>>> import numpy as np
>>> np.set_printoptions(precision=3, suppress=True, linewidth=120, legacy="1.25")
>>> F = np.load("test2.npy")
>>> F
array([[  3.,  -8.,  -2.,   6.,   6.,  -2., -10., -10.,   2.,  -6.],
       [ -8.,  15.,   4., -12., -12.,   4.,  20.,  20.,  -4.,  12.],
       [ -2.,   4.,   0.,  -3.,  -3.,   1.,   5.,   5.,  -1.,   3.],
       [  6., -12.,  -3.,   8.,   9.,  -3., -15., -15.,   3.,  -9.],
       [  6., -12.,  -3.,   9.,   8.,  -3., -15., -15.,   3.,  -9.],
       [ -2.,   4.,   1.,  -3.,  -3.,   0.,   5.,   5.,  -1.,   3.],
       [-10.,  20.,   5., -15., -15.,   5.,  24.,  25.,  -5.,  15.],
       [-10.,  20.,   5., -15., -15.,   5.,  25.,  24.,  -5.,  15.],
       [  2.,  -4.,  -1.,   3.,   3.,  -1.,  -5.,  -5.,   0.,  -3.],
       [ -6.,  12.,   3.,  -9.,  -9.,   3.,  15.,  15.,  -3.,   8.]])
>>> G = F.T @ F
>>> np.trace(G), (F ** 2).sum()
(9810.0, 9810.0)
>>> np.linalg.matrix_rank(G)
10
>>> G
array([[  393.,  -784.,  -196.,   588.,   588.,  -196.,  -980.,  -980.,   196.,  -588.],
       [ -784.,  1569.,   392., -1176., -1176.,   392.,  1960.,  1960.,  -392.,  1176.],
       [ -196.,   392.,    99.,  -294.,  -294.,    98.,   490.,   490.,   -98.,   294.],
       [  588., -1176.,  -294.,   883.,   882.,  -294., -1470., -1470.,   294.,  -882.],
       [  588., -1176.,  -294.,   882.,   883.,  -294., -1470., -1470.,   294.,  -882.],
       [ -196.,   392.,    98.,  -294.,  -294.,    99.,   490.,   490.,   -98.,   294.],
       [ -980.,  1960.,   490., -1470., -1470.,   490.,  2451.,  2450.,  -490.,  1470.],
       [ -980.,  1960.,   490., -1470., -1470.,   490.,  2450.,  2451.,  -490.,  1470.],
       [  196.,  -392.,   -98.,   294.,   294.,   -98.,  -490.,  -490.,    99.,  -294.],
       [ -588.,  1176.,   294.,  -882.,  -882.,   294.,  1470.,  1470.,  -294.,   883.]])
>>> (F @ F.T).shape
(10, 10)
